$ python -q
>>> import numpy as np
>>> np.set_printoptions(suppress=True, linewidth=200)
>>> def rd(a):
...     return np.round(a, 1) + 0
... 
>>> out = np.array([[1, 1], [1, -1]])
>>> rng = np.random.default_rng(62)
>>> M = np.kron(out, np.kron(out, out))[rng.permutation(8)][:4]
>>> M
array([[ 1,  1,  1,  1,  1,  1,  1,  1],
       [ 1, -1, -1,  1, -1,  1,  1, -1],
       [ 1,  1,  1,  1, -1, -1, -1, -1],
       [ 1, -1,  1, -1,  1, -1,  1, -1]])
>>> r0 = np.array([1, 2, 3])
>>> np.cross(M[2, :3], M[3, :3])
array([ 2,  0, -2])
>>> np.polyval(r0, M[2])
array([6, 6, 6, 6, 2, 2, 2, 2])
>>> np.convolve(M[2], r0)
array([ 1,  3,  6,  6,  4,  0, -6, -6, -5, -3])
>>> r0 = np.array([2, 2, 1, 2])
>>> K = -2 * np.eye(4) + np.outer(r0, r0)
>>> K
array([[ 2.,  4.,  2.,  4.],
       [ 4.,  2.,  2.,  4.],
       [ 2.,  2., -1.,  2.],
       [ 4.,  4.,  2.,  2.]])
>>> # equal to its transpose
>>> out = np.array([[1, 0, -2], [-1, -3, 0], [2, 2, -2], [-1, -3, -2]])
>>> np.einsum("ij->j", K)
array([12., 12.,  5., 12.])
>>> np.einsum("ik,kj->ij", K, out)
array([[ -2., -20., -16.],
       [  2., -14., -20.],
       [ -4., -14.,  -6.],
       [  2., -14., -16.]])
>>> np.linalg.matrix_rank(np.vstack([K, out.T]))
np.int64(4)
>>> out.T @ K.T
array([[ -2.,   2.,  -4.,   2.],
       [-20., -14., -14., -14.],
       [-16., -20.,  -6., -16.]])
>>> np.einsum("ij,ij->i", K, K)
array([40., 40., 13., 40.])
